$ ipython --no-banner

In [1]: import numpy as np

In [2]: from numpy import linalg as LA

In [3]: np.set_printoptions(suppress=True, linewidth=120)

In [4]: tidy = lambda a: np.round(a, 1) + 0

In [5]: K = np.loadtxt("mat.csv", delimiter=",")

In [6]: tidy(K)
Out[6]: 
array([[ 0.1, -0.1,  0.2],
       [-0.1,  0.2, -0.4],
       [ 0.2, -0.4,  0.8]])

In [7]: [round(float(x), 1) for x in LA.svd(K, compute_uv=False)[:3]]
Out[7]: [1.0, 0.0, 0.0]

In [8]: tidy(LA.norm(K, 2) / LA.norm(K))
Out[8]: np.float64(1.0)

In [9]: np.argsort(-LA.norm(K, axis=0).round(6), kind="stable")[:3]
Out[9]: array([2, 1, 0])

In [10]: LA.matrix_rank(K, rtol=0.1)
Out[10]: np.int64(1)

In [11]: proj = np.triu(np.array([[2, 1, 3], [4, 0, 4], [1, 0, 4]]), 1) + np.eye(3)

In [12]: B = proj @ K @ LA.inv(proj)

In [13]: LA.matrix_rank(B)
Out[13]: np.int64(1)

In [14]: tidy(np.poly(B))
Out[14]: array([ 1., -1.,  0.,  0.])

In [15]: left, sv, Vh = LA.svd(K)

In [16]: np.argmax(sv[:-1] / (sv[1:] + 1e-6)) + 1
Out[16]: np.int64(1)

In [17]: tidy(sv)
Out[17]: array([1., 0., 0.])

In [18]: B = left[:, :1] @ np.diag(sv[:1]) @ Vh[:1]

In [19]: tidy(np.abs(K - B).max())
Out[19]: np.float64(0.0)

In [20]: LA.matrix_rank(K, rtol=0.05)
Out[20]: np.int64(1)

In [21]: w, evecs = LA.eigvalsh(K)
ValueError: too many values to unpack (expected 2)


In [22]: w, evecs = LA.eigh(K)

In [23]: np.unique(w.round(6) + 0, return_counts=True)[1]
Out[23]: array([2, 1])

In [24]: tidy(evecs.T @ evecs)
Out[24]: 
array([[1., 0., 0.],
       [0., 1., 0.],
       [0., 0., 1.]])

In [25]: np.abs(evecs[:, -1]).round(6).argmax()
Out[25]: np.int64(2)

In [26]: tidy(w)
Out[26]: array([0., 0., 1.])

In [27]: tidy(evecs.T @ K @ evecs)
Out[27]: 
array([[0., 0., 0.],
       [0., 0., 0.],
       [0., 0., 1.]])

In [28]: E = np.loadtxt("layer7.csv", delimiter=",")

In [29]: E
Out[29]: 
array([[2.3, 0. , 1. ],
       [3. , 2.3, 1. ],
       [2. , 0. , 1.3]])

In [30]: tidy(np.einsum("ij,ji->", E, E))
Out[30]: np.float64(16.3)

In [31]: tidy(LA.eigvals(E).sum().real)
Out[31]: np.float64(5.9)

In [32]: tidy(LA.det(E[::-1]))
Out[32]: np.float64(-2.3)

In [33]: rng = np.random.default_rng(7748)

In [34]: lab = rng.permutation(3)

In [35]: lab
Out[35]: array([0, 1, 2])

In [36]: B = E[lab][:, lab]

In [37]: tidy(np.trace(B))
Out[37]: np.float64(5.9)

In [38]: np.diag(B)
Out[38]: array([2.3, 2.3, 1.3])

In [39]: tidy(np.sort(np.abs(LA.eigvals(B))))
Out[39]: array([0.3, 2.3, 3.3])

In [40]: B
Out[40]: 
array([[2.3, 0. , 1. ],
       [3. , 2.3, 1. ],
       [2. , 0. , 1.3]])

In [41]: w, evecs = LA.eig(B)

In [42]: tidy(np.sort(LA.eigvals(B @ B)))
Out[42]: array([ 0.1,  5.3, 10.9])

In [43]: tidy(np.prod(w))
Out[43]: np.float64(2.3)

In [44]: tidy(np.sort(LA.eigvals(B.T)))
Out[44]: array([0.3, 2.3, 3.3])

In [45]: B @ evecs[:, 0] - w[0] * evecs[:, 0]
Out[45]: array([0., 0., 0.])

In [46]: def softmax(z):
    ...:     e = np.exp(z - z.max(axis=-1, keepdims=True))
    ...:     return e / e.sum(axis=-1, keepdims=True)
    ...: 

In [47]: tidy(softmax(E[0]))
Out[47]: array([0.7, 0.1, 0.2])

In [48]: softmax(E).sum(axis=1)
Out[48]: array([1., 1., 1.])

In [49]: tidy(softmax(10 * E[0]))
Out[49]: array([1., 0., 0.])

In [50]: S = E @ E.T / np.sqrt(3)

In [51]: softmax(S).round(6).argmax(axis=1)
Out[51]: array([1, 1, 1])

In [52]: tidy(softmax(S)[0] @ E)
Out[52]: array([2.7, 1.3, 1.1])

In [53]: q, evecs = LA.qr(E[:, :2])[0], LA.qr(E[:, 2:])[0]

In [54]: sv = LA.svd(q.T @ evecs, compute_uv=False)

In [55]: tidy(sv)
Out[55]: array([1.])

In [56]: tidy(np.degrees(np.arccos(sv.clip(0, 1))))
Out[56]: array([9.7])

In [57]: tidy(LA.norm(q @ q.T - evecs @ evecs.T, 2))
Out[57]: np.float64(1.0)

In [58]: A = np.load("dump.npy")

In [59]: A
Out[59]: 
array([[  0.4,   0.8,   0.2],
       [  0.3,   0.4,  -0.7],
       [ -1.1,  -0.4,   1.2],
       [  0.1,   1.7,  -0.3],
       [  1. ,   1.3,   0.1],
       [ -0.8,   1.5,   1.7],
       [  0.1,  -0.1,   0.6],
       [ -0.7,   0.5,  -0.8],
       [ -0.2,   0.8,  -0.1],
       [  0.1,   0.9,  -0.1],
       [ -0.1,  -0.7,   0.6],
       [  6. , -30. ,  26. ],
       [  1.7,   1.2,  -0.4],
       [ -0.1,   0.8,   0. ]])

In [60]: cen = A - A.mean(axis=0)

In [61]: evecs = LA.svd(cen)[2][:1]

In [62]: B = cen - cen @ evecs.T @ evecs

In [63]: tidy(np.diag(evecs.T @ evecs))
Out[63]: array([0. , 0.6, 0.4])

In [64]: tidy(LA.norm(B) / LA.norm(cen))
Out[64]: np.float64(0.1)

In [65]: LA.norm(B, axis=1).round(6).argmax()
Out[65]: np.int64(5)
